In [1]: import numpy as np

In [2]: np.set_printoptions(precision=3, suppress=True, linewidth=200)

In [3]: feats = np.loadtxt("x.csv", delimiter=",")

In [4]: feats
Out[4]: 
array([[-0.887,  0.159, -0.995,  0.282],
       [-0.217, -0.91 , -0.749,  1.   ],
       [ 0.336, -0.405, -0.38 ,  0.992],
       [-0.168,  0.551,  0.129, -0.974],
       [ 0.762,  0.716,  0.965, -0.98 ],
       [-0.226, -0.726, -0.647,  0.99 ],
       [ 0.388,  0.11 , -0.478,  0.958],
       [ 0.94 ,  0.864,  0.998, -0.998],
       [-0.168,  0.01 , -0.885,  0.947],
       [-0.11 ,  0.438, -0.31 , -0.706],
       [ 0.327, -0.585,  0.954, -0.501],
       [-0.188, -0.774,  0.696,  0.291],
       [ 0.485,  0.371,  0.508, -0.159],
       [ 0.604, -0.254,  0.706,  0.867],
       [ 0.721,  0.675,  0.959, -0.978],
       [-0.551,  0.721,  0.01 , -0.999],
       [-0.501, -0.149, -0.901,  0.8  ],
       [ 0.05 , -0.264,  0.02 ,  0.629]])

In [5]: C = feats[[8, 5]].astype(float)

In [6]: for _ in range(6):
   ...:     labels = np.linalg.norm(feats[:, None] - C, axis=-1).argmin(axis=1)
   ...:     C = np.array([feats[labels == j].mean(axis=0) for j in range(2)])
   ...: 

In [7]: labels
Out[7]: array([1, 1, 1, 0, 0, 1, 1, 0, 1, 0, 0, 1, 0, 1, 0, 0, 1, 1])

In [8]: C[1] - C[0]
Out[8]: array([-0.382, -0.789, -0.888,  1.562])

In [9]: D = np.linalg.norm(feats[:, None] - feats[None], axis=-1)

In [10]: np.linalg.matrix_rank(D ** 2)
Out[10]: np.int64(6)

In [11]: D[0].round(6).argsort(kind="stable")[:4]
Out[11]: array([ 0, 16,  8,  5])

In [12]: (D + 1e9 * np.eye(18)).round(6).argmin(axis=1)
Out[12]: array([16,  5,  6, 15, 14,  1,  2,  4, 16,  3, 11, 17, 14, 17,  4,  3,  8,  2])

In [13]: W = np.array([[0, 1, 2, 2], [-1, 0, 0, 0], [1, 0, -1, 0], [1, 1, 1, 0]])

In [14]: beta = np.array([3, 0, 3, 5])

In [15]: act = np.maximum(feats @ W + beta, 0)

In [16]: np.linalg.matrix_rank(act)
Out[16]: np.int64(4)

In [17]: C = np.array([[2, 3], [2, 1], [3, 0], [1, 2]])

In [18]: (act @ C).round(6).argmax(axis=1)
Out[18]: array([0, 0, 0, 1, 1, 0, 0, 1, 0, 0, 1, 1, 0, 0, 1, 1, 0, 0])

In [19]: B = np.array([[-3], [4], [1], [1]])

In [20]: J = np.block([[np.zeros((4, 4)), B], [B.T, np.zeros((1, 1))]])

In [21]: J
Out[21]: 
array([[ 0.,  0.,  0.,  0., -3.],
       [ 0.,  0.,  0.,  0.,  4.],
       [ 0.,  0.,  0.,  0.,  1.],
       [ 0.,  0.,  0.,  0.,  1.],
       [-3.,  4.,  1.,  1.,  0.]])

In [22]: r0, v = J[3], J[2]

In [23]: r0 @ r0
Out[23]: np.float64(1.0)

In [24]: pr = (r0 @ v) / (r0 @ r0) * r0

In [25]: pr
Out[25]: array([0., 0., 0., 0., 1.])

In [26]: np.outer(r0, v)
Out[26]: 
array([[0., 0., 0., 0., 0.],
       [0., 0., 0., 0., 0.],
       [0., 0., 0., 0., 0.],
       [0., 0., 0., 0., 0.],
       [0., 0., 0., 0., 1.]])

In [27]: th = np.radians(30)

In [28]: r_ = np.eye(5)

In [29]: r_[2, 2] = r_[4, 4] = np.cos(th)

In [30]: r_[2, 4], r_[4, 2] = -np.sin(th), np.sin(th)

In [31]: r_
Out[31]: 
array([[ 1.   ,  0.   ,  0.   ,  0.   ,  0.   ],
       [ 0.   ,  1.   ,  0.   ,  0.   ,  0.   ],
       [ 0.   ,  0.   ,  0.866,  0.   , -0.5  ],
       [ 0.   ,  0.   ,  0.   ,  1.   ,  0.   ],
       [ 0.   ,  0.   ,  0.5  ,  0.   ,  0.866]])

In [32]: B = J @ r_.T

In [33]: round(np.linalg.det(r_), 3), np.round(np.trace(r_), 3)
Out[33]: (np.float64(1.0), np.float64(4.732))

In [34]: np.allclose(J @ J.T, B @ B.T)
Out[34]: True
